$ python -q
>>> import numpy as np
>>> np.set_printoptions(precision=1, suppress=True, linewidth=160, legacy="1.25")
>>> arr = np.loadtxt("arr.csv", delimiter=",")
>>> arr
array([[-18.,  -4.,   0., -13.,  -6.,   3.,  10., -21., -13.,  -2.],
       [ -8.,   2.,   0., -19., -14.,   7.,  12., -15., -19., -16.],
       [ 25.,   7.,   0.,  13.,   4.,  -2., -11.,  27.,  13.,  -3.],
       [  0.,   4.,   0., -14., -12.,   6.,   8.,  -6., -14., -16.],
       [-41.,  -9.,   0., -30., -14.,   7.,  23., -48., -30.,  -5.],
       [ -3.,   3.,   0., -15., -12.,   6.,   9.,  -9., -15., -15.]])
>>> np.abs(np.diag(np.linalg.qr(arr)[1])) > 1e-9
array([ True,  True, False, False, False, False])
>>> np.round(arr @ np.linalg.pinv(arr) @ arr, 1) + 0
array([[-18.,  -4.,   0., -13.,  -6.,   3.,  10., -21., -13.,  -2.],
       [ -8.,   2.,   0., -19., -14.,   7.,  12., -15., -19., -16.],
       [ 25.,   7.,   0.,  13.,   4.,  -2., -11.,  27.,  13.,  -3.],
       [  0.,   4.,   0., -14., -12.,   6.,   8.,  -6., -14., -16.],
       [-41.,  -9.,   0., -30., -14.,   7.,  23., -48., -30.,  -5.],
       [ -3.,   3.,   0., -15., -12.,   6.,   9.,  -9., -15., -15.]])
>>> np.allclose(arr[:-1].T @ np.linalg.lstsq(arr[:-1].T, arr[-1])[0], arr[-1])
True
>>> np.unique(arr.round(6), axis=0).shape
(6, 10)
>>> np.linalg.lstsq(arr[:-1].T, arr[-1])[2]
2
>>> r = np.linalg.matrix_rank(arr)
>>> r
2
>>> ns = np.linalg.svd(arr)[2][r:].T
>>> ns.shape
(10, 8)
>>> np.allclose(arr @ ns, 0)
True
>>> np.round(ns @ ns.T, 1) + 0
array([[ 0.6, -0.2,  0. , -0.1,  0.1,  0. ,  0.1, -0.4, -0.1,  0.2],
       [-0.2,  0.9,  0. ,  0. ,  0.1,  0. ,  0. , -0.1,  0. ,  0.2],
       [ 0. ,  0. ,  1. ,  0. ,  0. ,  0. ,  0. ,  0. ,  0. ,  0. ],
       [-0.1,  0. ,  0. ,  0.8, -0.2,  0.1,  0.1, -0.2, -0.2, -0.2],
       [ 0.1,  0.1,  0. , -0.2,  0.8,  0.1,  0.1,  0. , -0.2, -0.2],
       [ 0. ,  0. ,  0. ,  0.1,  0.1,  1. ,  0. ,  0. ,  0.1,  0.1],
       [ 0.1,  0. ,  0. ,  0.1,  0.1,  0. ,  0.9,  0.1,  0.1,  0.1],
       [-0.4, -0.1,  0. , -0.2,  0. ,  0. ,  0.1,  0.6, -0.2,  0.1],
       [-0.1,  0. ,  0. , -0.2, -0.2,  0.1,  0.1, -0.2,  0.8, -0.2],
       [ 0.2,  0.2,  0. , -0.2, -0.2,  0.1,  0.1,  0.1, -0.2,  0.6]])
>>> np.linalg.matrix_rank(arr, rtol=0.1)
2
>>> np.round(np.linalg.norm(arr, 2) / np.linalg.norm(arr), 1)
0.9
>>> left, sigma, Vh = np.linalg.svd(arr)
>>> np.argmax(sigma[:-1] / (sigma[1:] + 1e-6)) + 1
2
>>> B = left[:, :2] @ np.diag(sigma[:2]) @ Vh[:2]
>>> round(float(np.linalg.norm(arr - B) / np.linalg.norm(arr)), 1)
0.0
>>> np.linalg.matrix_rank(arr, rtol=0.05)
2
>>> O, _ = np.linalg.qr(np.array([[0.6, -0.5, 1.2, -1.0, 0.6, -0.2],
...     [-1.4, 0.8, -0.3, -0.2, -0.1, 3.2],
...     [-0.1, 0.5, 0.9, 1.3, -1.7, -1.2],
...     [0.5, 0.8, 0.3, 0.9, -0.2, 0.2],
...     [-0.5, -0.4, -1.5, -0.1, 0.2, 0.0],
...     [-0.1, -0.8, -0.8, -1.8, -0.7, 0.1]]))
>>> ev = np.array([-1, -1, 2, -1, 1, 2])
>>> data = O @ np.diag(ev) @ O.T
>>> data.round(1) + 0
array([[ 1.2,  0.7,  0.8, -0.2,  0.3, -0.5],
       [ 0.7, -0.7,  0.3, -0.2, -0.1, -0.2],
       [ 0.8,  0.3,  0.4,  0. , -0.2,  0.8],
       [-0.2, -0.2,  0. ,  0.1,  1.4,  0.4],
       [ 0.3, -0.1, -0.2,  1.4,  1. ,  0. ],
       [-0.5, -0.2,  0.8,  0.4,  0. ,  0. ]])
>>> left, sigma, Vh = np.linalg.svd(arr)
>>> V = Vh[:(sigma > 1e-8).sum()]
>>> rng = np.random.default_rng(74477)
>>> x = arr[4] + 5 * arr[3] + rng.integers(2) * np.eye(10)[6]
>>> x
array([ -41.,   11.,    0., -100.,  -74.,   37.,   64.,  -78., -100.,  -85.])
>>> np.allclose(V.T @ V @ x, x)
False
>>> B = arr / np.sqrt((arr ** 2).mean(axis=1, keepdims=True))
>>> B[4]
array([-1.6, -0.3,  0. , -1.2, -0.5,  0.3,  0.9, -1.9, -1.2, -0.2])
>>> ev, V = np.linalg.eigh(data)
>>> np.linalg.eigvalsh(data @ data)
array([1., 1., 1., 1., 4., 4.])
>>> np.round(V @ np.diag(ev) @ V.T, 1) + 0
array([[ 1.2,  0.7,  0.8, -0.2,  0.3, -0.5],
       [ 0.7, -0.7,  0.3, -0.2, -0.1, -0.2],
       [ 0.8,  0.3,  0.4,  0. , -0.2,  0.8],
       [-0.2, -0.2,  0. ,  0.1,  1.4,  0.4],
       [ 0.3, -0.1, -0.2,  1.4,  1. ,  0. ],
       [-0.5, -0.2,  0.8,  0.4,  0. ,  0. ]])
>>> np.round(ev.sum(), 1), round(float(np.trace(data)), 1)
(2.0, 2.0)
>>> ev
array([-1., -1., -1.,  1.,  2.,  2.])
>>> K = np.load("m.npy")
>>> K
array([[0, 0, 0, 0, 1, 1, 1, 0, 1],
       [0, 0, 0, 0, 0, 0, 0, 0, 1],
       [0, 0, 0, 0, 1, 0, 0, 0, 0],
       [0, 0, 0, 0, 0, 0, 0, 0, 1],
       [1, 0, 1, 0, 0, 0, 1, 1, 1],
       [1, 0, 0, 0, 0, 0, 1, 0, 0],
       [1, 0, 0, 0, 1, 1, 0, 1, 0],
       [0, 0, 0, 0, 1, 0, 1, 0, 0],
       [1, 1, 0, 1, 1, 0, 0, 0, 0]])
>>> r = np.linalg.matrix_rank(K)
>>> r
8
>>> ns = np.linalg.svd(K)[2][r:].T
>>> ns.shape
(9, 1)
>>> np.round(ns @ ns.T, 1) + 0
array([[ 0. ,  0. ,  0. ,  0. ,  0. ,  0. ,  0. ,  0. ,  0. ],
       [ 0. ,  0.5,  0. , -0.5,  0. ,  0. ,  0. ,  0. ,  0. ],
       [ 0. ,  0. ,  0. ,  0. ,  0. ,  0. ,  0. ,  0. ,  0. ],
       [ 0. , -0.5,  0. ,  0.5,  0. ,  0. ,  0. ,  0. ,  0. ],
       [ 0. ,  0. ,  0. ,  0. ,  0. ,  0. ,  0. ,  0. ,  0. ],
       [ 0. ,  0. ,  0. ,  0. ,  0. ,  0. ,  0. ,  0. ,  0. ],
       [ 0. ,  0. ,  0. ,  0. ,  0. ,  0. ,  0. ,  0. ,  0. ],
       [ 0. ,  0. ,  0. ,  0. ,  0. ,  0. ,  0. ,  0. ,  0. ],
       [ 0. ,  0. ,  0. ,  0. ,  0. ,  0. ,  0. ,  0. ,  0. ]])
>>> [int(np.linalg.matrix_rank(K[:i])) for i in range(1, len(K) + 1)]
[1, 2, 3, 3, 4, 5, 6, 7, 8]
>>> np.allclose(K @ ns, 0)
True
>>> [int(np.linalg.matrix_rank(np.delete(K, i, axis=0))) for i in range(9)]
[7, 8, 7, 8, 7, 7, 7, 7, 7]
>>> u = np.array([6, 9])
>>> np.polyval(u, K[3])
array([ 9,  9,  9,  9,  9,  9,  9,  9, 15])
>>> np.convolve(K[3], u)
array([0, 0, 0, 0, 0, 0, 0, 0, 6, 9])
>>> np.correlate(K[3], K[5], "full")
array([0, 0, 0, 0, 0, 0, 0, 0, 0, 0, 1, 0, 0, 0, 0, 0, 1])
>>> np.allclose(K, K.T)
True
>>> round(np.linalg.det(K), 1)
0.0
>>> ev, V = np.linalg.eigh(K)
>>> x = np.array([1, 1, 0, 2, 1, 0, 0, 1, 1])
>>> np.round(V * np.maximum(ev, 0) @ V.T, 1) + 0
array([[ 0.9,  0.2,  0.1,  0.2,  0.7,  0.6,  0.7,  0.3,  0.6],
       [ 0.2,  0.3,  0. ,  0.3,  0.2,  0. ,  0. , -0.1,  0.5],
       [ 0.1,  0. ,  0.4,  0. ,  0.4, -0.1,  0.2,  0.2,  0.2],
       [ 0.2,  0.3,  0. ,  0.3,  0.2,  0. ,  0. , -0.1,  0.5],
       [ 0.7,  0.2,  0.4,  0.2,  1. ,  0.3,  0.7,  0.6,  0.6],
       [ 0.6,  0. , -0.1,  0. ,  0.3,  0.6,  0.6,  0.2,  0.1],
       [ 0.7,  0. ,  0.2,  0. ,  0.7,  0.6,  0.9,  0.6,  0.2],
       [ 0.3, -0.1,  0.2, -0.1,  0.6,  0.2,  0.6,  0.5,  0.1],
       [ 0.6,  0.5,  0.2,  0.5,  0.6,  0.1,  0.2,  0.1,  0.9]])
>>> (np.sign(V[:, -1].round(6)) == np.sign(V[0, -1].round(6))).astype(int)
array([1, 1, 1, 1, 1, 1, 1, 1, 1])
>>> x @ K @ x
14
>>> np.round(x @ K @ x / (x @ x), 1), np.round(ev[0], 1), round(ev[-1], 1)
(1.6, -2.1, 3.4)
>>> np.abs(K).sum(axis=1).max(), round(float(np.abs(ev).max()), 1)
(5, 3.4)
>>> left, sigma, Vh = np.linalg.svd(K)
>>> V = Vh[:(sigma > 1e-8).sum()]
>>> x = K[7] + 3 * K[8] + rng.integers(2) * np.eye(9)[2]
>>> x
array([3., 3., 0., 3., 4., 0., 1., 0., 0.])
>>> np.diag(V.T @ V)
array([1. , 0.5, 1. , 0.5, 1. , 1. , 1. , 1. , 1. ])
>>> np.round(np.linalg.norm(x - V.T @ V @ x), 1)
0.0
>>> np.linalg.matrix_rank(np.vstack([K, x]))
8
>>> np.allclose(V.T @ V @ x, x)
True
>>> J = np.load("block6.npy")
>>> J
array([[-2.,  1.,  0.,  0.,  0.,  0.,  0.,  0.,  0.,  0.],
       [ 0., -2.,  1.,  0.,  0.,  0.,  0.,  0.,  0.,  0.],
       [ 0.,  0., -2.,  1.,  0.,  0.,  0.,  0.,  0.,  0.],
       [ 0.,  0.,  0., -2.,  1.,  0.,  0.,  0.,  0.,  0.],
       [ 0.,  0.,  0.,  0., -2.,  1.,  0.,  0.,  0.,  0.],
       [ 0.,  0.,  0.,  0.,  0., -2.,  1.,  0.,  0.,  0.],
       [ 0.,  0.,  0.,  0.,  0.,  0., -2.,  1.,  0.,  0.],
       [ 0.,  0.,  0.,  0.,  0.,  0.,  0., -2.,  1.,  0.],
       [ 0.,  0.,  0.,  0.,  0.,  0.,  0.,  0., -2.,  1.],
       [ 0.,  0.,  0.,  0.,  0.,  0.,  0.,  0.,  0., -2.]])
>>> O, R = np.linalg.qr(J)
>>> np.allclose(R.T @ R, J.T @ J)
True
>>> O.T @ O
array([[1., 0., 0., 0., 0., 0., 0., 0., 0., 0.],
       [0., 1., 0., 0., 0., 0., 0., 0., 0., 0.],
       [0., 0., 1., 0., 0., 0., 0., 0., 0., 0.],
       [0., 0., 0., 1., 0., 0., 0., 0., 0., 0.],
       [0., 0., 0., 0., 1., 0., 0., 0., 0., 0.],
       [0., 0., 0., 0., 0., 1., 0., 0., 0., 0.],
       [0., 0., 0., 0., 0., 0., 1., 0., 0., 0.],
       [0., 0., 0., 0., 0., 0., 0., 1., 0., 0.],
       [0., 0., 0., 0., 0., 0., 0., 0., 1., 0.],
       [0., 0., 0., 0., 0., 0., 0., 0., 0., 1.]])
>>> np.trace(O @ O.T)
10.0
>>> np.abs(np.diag(R))
array([2., 2., 2., 2., 2., 2., 2., 2., 2., 2.])
>>> O.shape, R.shape
((10, 10), (10, 10))
>>> (J - J.T) / 2
array([[ 0. ,  0.5,  0. ,  0. ,  0. ,  0. ,  0. ,  0. ,  0. ,  0. ],
       [-0.5,  0. ,  0.5,  0. ,  0. ,  0. ,  0. ,  0. ,  0. ,  0. ],
       [ 0. , -0.5,  0. ,  0.5,  0. ,  0. ,  0. ,  0. ,  0. ,  0. ],
       [ 0. ,  0. , -0.5,  0. ,  0.5,  0. ,  0. ,  0. ,  0. ,  0. ],
       [ 0. ,  0. ,  0. , -0.5,  0. ,  0.5,  0. ,  0. ,  0. ,  0. ],
       [ 0. ,  0. ,  0. ,  0. , -0.5,  0. ,  0.5,  0. ,  0. ,  0. ],
       [ 0. ,  0. ,  0. ,  0. ,  0. , -0.5,  0. ,  0.5,  0. ,  0. ],
       [ 0. ,  0. ,  0. ,  0. ,  0. ,  0. , -0.5,  0. ,  0.5,  0. ],
       [ 0. ,  0. ,  0. ,  0. ,  0. ,  0. ,  0. , -0.5,  0. ,  0.5],
       [ 0. ,  0. ,  0. ,  0. ,  0. ,  0. ,  0. ,  0. , -0.5,  0. ]])
>>> np.allclose(J, J.T)
False
>>> np.linalg.determinant(J)
Traceback (most recent call last):
  File "<python-input-80>", line 1, in <module>
    np.linalg.determinant(J)
    ^^^^^^^^^^^^^^^^^^^^^
AttributeError: module 'numpy.linalg' has no attribute 'determinant'
>>> J @ J
array([[ 4., -4.,  1.,  0.,  0.,  0.,  0.,  0.,  0.,  0.],
       [ 0.,  4., -4.,  1.,  0.,  0.,  0.,  0.,  0.,  0.],
       [ 0.,  0.,  4., -4.,  1.,  0.,  0.,  0.,  0.,  0.],
       [ 0.,  0.,  0.,  4., -4.,  1.,  0.,  0.,  0.,  0.],
       [ 0.,  0.,  0.,  0.,  4., -4.,  1.,  0.,  0.,  0.],
       [ 0.,  0.,  0.,  0.,  0.,  4., -4.,  1.,  0.,  0.],
       [ 0.,  0.,  0.,  0.,  0.,  0.,  4., -4.,  1.,  0.],
       [ 0.,  0.,  0.,  0.,  0.,  0.,  0.,  4., -4.,  1.],
       [ 0.,  0.,  0.,  0.,  0.,  0.,  0.,  0.,  4., -4.],
       [ 0.,  0.,  0.,  0.,  0.,  0.,  0.,  0.,  0.,  4.]])
>>> np.prod(np.diag(J)), np.round(np.linalg.det(J), 1)
(1024.0, 1024.0)
>>> [int(np.linalg.matrix_rank(np.linalg.matrix_power(J, p))) for p in range(1, 11)]
[10, 10, 10, 10, 10, 10, 10, 10, 10, 10]
>>> W0 = rng.normal(size=(30, 4)) + 10 * np.array([3, 2, 2, 3])
>>> W0
array([[30.1, 18.4, 20.6, 30.7],
       [30.3, 18.7, 20.1, 31.7],
       [29. , 18.9, 21.1, 29.6],
       [29.3, 21.2, 20. , 30.8],
       [29.3, 20.1, 20.9, 29.5],
       [29.5, 20.8, 20.3, 30.2],
       [31.5, 19.2, 20.3, 30.4],
       [29.2, 21.5, 20.3, 29. ],
       [30.9, 19.1, 20.7, 31.2],
       [30.6, 20.8, 21.3, 30.2],
       [30.5, 19.3, 21.4, 29.2],
       [29.5, 20.6, 18.7, 29.3],
       [31. , 20.7, 21.2, 31.6],
       [30.1, 20.1, 20.1, 30.7],
       [29.6, 18.7, 21.1, 32.2],
       [29.8, 19.9, 19.6, 28.5],
       [31.2, 19.2, 20. , 28.7],
       [29.8, 20.7, 20.5, 30. ],
       [30.5, 20.2, 20.9, 29.1],
       [29.8, 18.9, 18.7, 30. ],
       [30.4, 20.6, 20.8, 28.8],
       [29.6, 17.7, 20.9, 27.7],
       [30.8, 20.1, 20.7, 30.8],
       [31.6, 22.2, 17.9, 30.1],
       [29.5, 20.7, 21.2, 30.8],
       [28.8, 20.6, 18.3, 29. ],
       [30. , 18.8, 19.3, 28.6],
       [31.5, 21.7, 20.4, 31.5],
       [31.3, 20.7, 21.2, 30.3],
       [28.4, 20.6, 20.4, 30.2]])
>>> lab = W0[:, 3] > np.median(W0[:, 3])
>>> u = W0[lab].mean(axis=0) - W0[~lab].mean(axis=0)
>>> np.argsort(-np.abs(u).round(6), kind="stable")
array([3, 2, 0, 1])
>>> ((W0 - W0.mean(axis=0)) @ u > 0).astype(int)
array([1, 1, 0, 1, 0, 1, 1, 0, 1, 1, 0, 0, 1, 1, 1, 0, 0, 1, 0, 0, 0, 0, 1, 0, 1, 0, 0, 1, 1, 0])
>>> x = np.array([2, 2, 1, 1])
>>> y = W0 @ x
>>> np.linalg.lstsq(W0, y)[0]
array([2., 2., 1., 1.])
>>> np.linalg.solve(W0.T @ W0, W0.T @ y)
array([2., 2., 1., 1.])
>>> y = y + 0.1 * rng.normal(size=30)
>>> y
array([148.3, 149.8, 146.9, 151.8, 149. , 151.1, 152.3, 150.7, 151.8, 154.3, 150.3, 148.2, 156.3, 151.2, 149.8, 147.4, 149.4, 151.6, 151.4, 146.2, 151.7,
       143.5, 153.4, 155.6, 152.5, 146.3, 145.4, 158.2, 155.8, 148.5])
>>> c, *_ = np.linalg.lstsq(W0, y)
>>> round(np.linalg.norm(y - W0 @ c), 1)
0.6
>>> c
array([2., 2., 1., 1.])
>>> np.round(W0.T @ (y - W0 @ c), 1) + 0
array([0., 0., 0., 0.])
>>> mat = np.load("out19.npy")
>>> mat
array([[ -1.2,  -9.5,   2.9],
       [ -2.2,  -9.7,   1.2],
       [ -9.6,  -2.9,   0.2],
       [  7.1,  -2.9,   6.4],
       [  5.9,  -4. ,   7. ],
       [ -8.3,  -1.1,   5.5],
       [ -7.5,  -6.2,  -2.2],
       [ -5.7,  -7.4,  -3.6],
       [  4. ,  -3.8,  -8.4],
       [ -7. ,   7.1,   0.2],
       [  5.5,   2.2,   8. ],
       [ -3.5,   2. ,   9.2],
       [ -8.4,  -0.9,  -5.4],
       [ -6.5,   1.5,   7.4],
       [ -0.4, -10. ,  -0.3],
       [ -7.3,   6.9,  -0.6],
       [ -2.3,  -6.9,   6.8],
       [ -2. ,   7.9,   5.8],
       [  1.5,   7.7,  -6.2],
       [  8.1,   1.7,  -5.6],
       [ -9.6,   1.6,  -2.3],
       [ -1.5,   7.3,   6.7],
       [ -4.1,  -6.8,  -6.1],
       [ -2. ,   1.7,   9.6],
       [ -1.9,   2.7,  -9.4],
       [  8.4,  -5.5,  -0.7],
       [  1.2,  -4.5,  -8.8],
       [ -5.6,   5.9,   5.9],
       [ -7.3,   0. ,  -6.8],
       [  2.3,  -2.7,  -9.4],
       [  9.4,   3.5,   0.3],
       [  1.9,   8.1,   5.6]])
>>> Xc = mat - mat.mean(axis=0)
>>> V = np.linalg.svd(Xc)[2][:2]
>>> B = Xc - Xc @ V.T @ V
>>> (Xc @ V.T).std(axis=0)
array([6.3, 5.6])
>>> round(np.linalg.norm(B) / np.linalg.norm(Xc), 1)
0.5
>>> np.diag(V.T @ V)
array([0.9, 0.4, 0.7])
>>> np.round(np.cov(Xc @ V.T, rowvar=False), 1) + 0
array([[41.5,  0. ],
       [ 0. , 32.3]])
